% ipython --no-banner

In [1]: import numpy as np

In [2]: from numpy import linalg as LA

In [3]: np.set_printoptions(precision=3, suppress=True, linewidth=100)

In [4]: def rd(a):
   ...:     return np.round(a, 3) + 0
   ...: 

In [5]: K = np.loadtxt("w.csv", delimiter=",")

In [6]: print(rd(K))
[[ 0.48   0.334  0.811]
 [ 0.548  0.608 -0.575]
 [ 0.685 -0.72  -0.108]]

In [7]: rd(LA.svd(K, compute_uv=False))
Out[7]: array([1., 1., 1.])

In [8]: rd(LA.norm(K, axis=0))
Out[8]: array([1., 1., 1.])

In [9]: u, v = K[0], K[1]

In [10]: u @ u
Out[10]: np.float64(1.0)

In [11]: p = (u @ v) / (u @ u) * u

In [12]: rd(np.outer(u, v))
Out[12]: 
array([[ 0.263,  0.291, -0.276],
       [ 0.183,  0.203, -0.192],
       [ 0.445,  0.493, -0.466]])

In [13]: O, Rm = LA.qr(K)

In [14]: rd(abs(Rm[0, 0])), rd(LA.norm(K[:, 0]))
Out[14]: (np.float64(1.0), np.float64(1.0))

In [15]: rd(np.abs(np.diag(Rm)))
Out[15]: array([1., 1., 1.])

In [16]: vec = np.array([-5, -4, 3])

In [17]: print(rd(LA.inv(K)))
[[ 0.48   0.548  0.685]
 [ 0.334  0.608 -0.72 ]
 [ 0.811 -0.575 -0.108]]

In [18]: print([p for p in range(1, 25) if np.allclose(LA.matrix_power(K, p), np.eye(3))])
[]

In [19]: blk = np.stack([K, 4 * K, K[::-1]])

In [20]: rd(LA.det(blk))
Out[20]: array([ -1., -64.,   1.])

In [21]: LA.matrix_rank(blk.reshape(3, -1))
Out[21]: np.int64(2)

In [22]: rd(np.einsum("bij,cij->bc", blk, blk))
Out[22]: 
array([[ 3., 12.,  1.],
       [12., 48.,  4.],
       [ 1.,  4.,  3.]])

In [23]: blk.shape
Out[23]: (3, 3, 3)

In [24]: rd(blk.sum(axis=0))
Out[24]: 
array([[ 3.083,  0.952,  3.948],
       [ 3.289,  3.646, -3.448],
       [ 3.906, -3.267,  0.27 ]])

In [25]: (blk @ K.T).shape
Out[25]: (3, 3, 3)

In [26]: F = np.loadtxt("sample16.csv", delimiter=",")

In [27]: F
Out[27]: 
array([[  1.9,  -1.9,   2.4,   2.8,   1. ,  -0.3,   1. ],
       [ -0.2,   0.2,   1.1,   0.3,  -0.5,  -0.8,  -0.1],
       [ -2.3,  -2.2,  -0.2,   0.9,   0.3,   0.3,   1.6],
       [  0.3,   0.7,   0.1,  -0.1,   0.4,  -0.1,  -0.7],
       [ -1.5,  -1.1,  -0.4,  -0.4,  -0.9,  -1.6,  -0.1],
       [  1. ,   0.8,   0.4,   0. ,   0.8,  -0.3,   0.4],
       [  0.2,   0.1,  -0.2,   0.9,  -0.1,  -0.9,  -0.3],
       [  1.2,  -0.5,  -0.8,  -0.7,  -0.1,   1. ,  -0.7],
       [  2.2,  -2.1,  -2. ,   0.6,   0.1,   1. ,   0.7],
       [ -0.2,   1.1,   0.1,   0.2,   1.3,  -1.1,   2.1],
       [ -0.3,   0. ,  -0.9,   0.1,  -1.8,  -1.3,   1.3],
       [  1.4,   0.6,  -0.8,  -0.5,   1.2,  -0.3,   0.4],
       [ -0.2,   0.9,  -0.7,   1.6,   1.4,  -1.8,  -0.2],
       [ -1.1,   0. ,   1. ,  -1. ,  -0.4,   1.9,  -0.7],
       [ -1. ,   0.1,   0.9,   1.6,   0.1,  -0.4,   0.8],
       [  0.3,   0.8,   0. ,   1.4,  -0.1,   2.2,  -0.8],
       [ -0.5,   1.3,   1.1,   1.2,   0.7,  -0.1,   0.1],
       [ -0.5,   1.7,   0.4,   1.5,  -0.4,  -1.5,   2.7],
       [ -2. , -28. ,  -8. ,   0. ,   2. ,  12. ,   0. ],
       [  0.1,   1. ,  -1.6,  -0.7,   0.8,  -2.3,  -0.3],
       [ -1.8,  -0.4,   0.8,  -0.3,   0.5,   1.3,   1.8],
       [ -0.2,   0. ,   1.3,   1.8,   1.6,   1.3,  -0.5],
       [  0.1,   0.6,   0.3,   0.2,   0.6,  -1.4,   1.5],
       [  2.4,  -2.4,  -0.2,  -1.1,   1.5,   1. ,  -0.7],
       [  1.8,  -0.5,  -0.4,  -1.4,   0.6,  -0.5,  -0.9],
       [  0. ,   0.3,   0.4,   0.5,   0.7,   1.3,  -0.4],
       [  0.1,  -0.4,  -0.6,  -2.4,   0.5,  -0.4,   0.4],
       [ -0.4,   0.9,  -0.6,   2.1,  -2. ,   0.7,   1.2],
       [ -0.7,  -0.8,  -0.9,  -0.3,   0.1,  -0.5,   0.7],
       [  0.4,  -0.4,   0.8,   0.2,   0.9,  -0.1,  -1. ],
       [ -1.6,  -0.6,  -1.1,  -1.5,   1.5,   1.6,  -1.1],
       [  0.3,   0.1,   0. ,   0.7,  -1.2,  -0.7,   0. ],
       [ -0.3,   0.2,   0.9,  -0.5,  -1. ,  -0.7,  -1.3],
       [  0. ,  -0.1,  -1.8,  -0.8,  -0.1,   1.6,   1.2],
       [ -2.1,   0. ,   0. ,  -1.8,   0.4,  -1.6,  -0.2],
       [  0.7,  -1. ,  -0.2,  -0.2,   0.4,  -0.5,  -1.3],
       [  0.8,  -1.1,   0.2,   1.4,  -1.1,   0.5,   0.5]])

In [28]: Xc = F - F.mean(axis=0)

In [29]: left, s, VT = LA.svd(Xc, full_matrices=False)

In [30]: print(rd(np.abs(VT[-1])))
[0.244 0.159 0.6   0.519 0.293 0.098 0.436]

In [31]: print(rd(Xc.mean(axis=0)))
[0. 0. 0. 0. 0. 0. 0.]

In [32]: (np.sign(left[:, 0]) == np.sign(left[0, 0])).astype(int)
Out[32]: 
array([1, 1, 0, 1, 1, 1, 1, 0, 0, 1, 1, 1, 1, 1, 1, 1, 1, 1, 0, 1, 1, 1, 1, 0, 1, 1, 1, 1, 1, 1, 0,
       1, 1, 0, 1, 1, 0])

In [33]: np.abs(VT[0]).argmax()
Out[33]: np.int64(1)

In [34]: rd(s)
Out[34]: array([31.816,  7.866,  7.28 ,  6.346,  5.433,  4.98 ,  3.878])

In [35]: print(LA.matrix_rank(Xc))
7

In [36]: Xc = F - F.mean(axis=0)

In [37]: evecs = LA.svd(Xc)[2][:1]

In [38]: Y = Xc - Xc @ evecs.T @ evecs

In [39]: rd(Y.std(axis=0))
Out[39]: array([1.115, 0.43 , 0.871, 1.136, 0.877, 0.923, 0.984])

In [40]: rd(LA.norm(Y) / LA.norm(Xc))
Out[40]: np.float64(0.426)

In [41]: rd(np.diag(evecs.T @ evecs))
Out[41]: array([0.003, 0.775, 0.063, 0.   , 0.003, 0.156, 0.   ])

In [42]: Y = np.c_[F[:, :6] @ np.array([[2, 0, 0, 3, 0, 2],
    ...:     [2, 3, 0, 3, 0, 1],
    ...:     [2, 1, 0, 3, 0, 0],
    ...:     [1, 1, 3, 2, 3, 0],
    ...:     [3, 1, 1, 3, 0, 1],
    ...:     [0, 0, 3, 1, 0, 1]]), np.array([-4, 1, 1, 3, -4, -5, -4, -1, -4, -4, -5, 4, -1, -4, -1, 1, -2, 3, -3, 3, 0, 3, 4, -2, -1, 3, -1, 5, 1, -2, -2, -3, 4, -2, 5, 2, 1])]

In [43]: rd(Y)
Out[43]: 
array([[ 10.6,   0.5,   8.5,  15.5,   8.4,   2.6,  -4. ],
       [  1. ,   1.5,  -2. ,   1.6,   0.9,  -1.5,   1. ],
       [ -7.6,  -5.6,   3.9, -11.1,   2.7,  -6.2,   1. ],
       [  3.3,   2.5,  -0.2,   4.2,  -0.3,   1.6,   3. ],
       [ -9.1,  -5. ,  -6.9, -14.1,  -1.2,  -6.6,  -4. ],
       [  6.8,   3.6,  -0.1,   8.7,   0. ,   3.3,  -5. ],
       [  0.8,   0.9,  -0.1,   0.9,   2.7,  -0.5,  -4. ],
       [ -1.2,  -3.1,   0.8,  -1. ,  -2.1,   2.8,  -1. ],
       [ -2.9,  -7.6,   4.9,  -3.2,   1.8,   3.4,  -4. ],
       [  6.1,   4.9,  -1.4,   6.2,   0.6,   0.9,  -4. ],
       [ -7.7,  -2.6,  -5.4, -10.1,   0.3,  -3.7,  -5. ],
       [  5.5,   1.7,  -1.2,   5.9,  -1.5,   4.3,   4. ],
       [  5.8,   5. ,   0.8,   5.6,   4.8,   0.1,  -1. ],
       [ -2.4,  -0.4,   2.3,  -1.6,  -3. ,  -0.7,  -4. ],
       [  1.9,   2.9,   3.7,   3.1,   4.8,  -2.2,  -1. ],
       [  3.3,   3.7,  10.7,   8. ,   4.2,   3.5,   1. ],
       [  7.1,   6.9,   4. ,  10.1,   3.6,   0.9,  -2. ],
       [  3.5,   6.6,  -0.4,   5.1,   4.5,  -1.2,   3. ],
       [-70. , -90. ,  38. , -96. ,   0. , -18. ,  -3. ],
       [  0.7,   1.5,  -8.2,  -2.8,  -2.1,  -0.3,   3. ],
       [ -1.6,  -0.2,   3.5,  -2. ,  -0.9,  -2.2,   0. ],
       [  8.8,   4.7,  10.9,  13. ,   5.4,   2.5,   3. ],
       [  4. ,   2.9,  -3. ,   3.8,   0.6,   0. ,   4. ],
       [  3. ,  -7. ,   1.2,   2.7,  -3.3,   4.9,  -2. ],
       [  2.2,  -2.7,  -5.1,   1.2,  -4.2,   3.2,  -1. ],
       [  4. ,   2.5,   6.1,   6.5,   1.5,   2.3,   3. ],
       [ -2.7,  -3.7,  -7.9,  -6.4,  -7.2,  -0.1,  -1. ],
       [ -4.1,   2.2,   6.4,  -1.4,   6.3,  -1.2,   5. ],
       [ -4.8,  -3.5,  -2.3,  -8. ,  -0.9,  -2.6,   1. ],
       [  4.5,   0.7,   1.2,   5.4,   0.6,   1.2,  -2. ],
       [ -3.6,  -2.9,   1.8,  -6.8,  -4.5,  -0.7,  -2. ],
       [ -2.1,  -0.2,  -1.2,  -1.7,   2.1,  -1.2,  -3. ],
       [ -1.9,   0. ,  -4.6,  -2.3,  -1.5,  -2.1,   4. ],
       [ -4.9,  -3. ,   2.3,  -6. ,  -2.4,   1.4,  -2. ],
       [ -4.8,  -1.4,  -9.8, -10.3,  -5.4,  -5.4,   5. ],
       [  0. ,  -3. ,  -1.7,  -1.2,  -0.6,   0.3,   2. ],
       [ -2.1,  -2.8,   4.6,  -0.3,   4.2,  -0.1,   1. ]])

In [44]: rd(LA.lstsq(F, Y[:, 0])[0])
Out[44]: array([2., 2., 2., 1., 3., 0., 0.])

In [45]: LA.matrix_rank(Y)
Out[45]: np.int64(7)

In [46]: rd(LA.norm(LA.qr(F)[0].T @ Y, axis=0) ** 2 / ((Y ** 2).sum(axis=0) + 1e-12))
Out[46]: array([1.   , 1.   , 1.   , 1.   , 1.   , 1.   , 0.107])
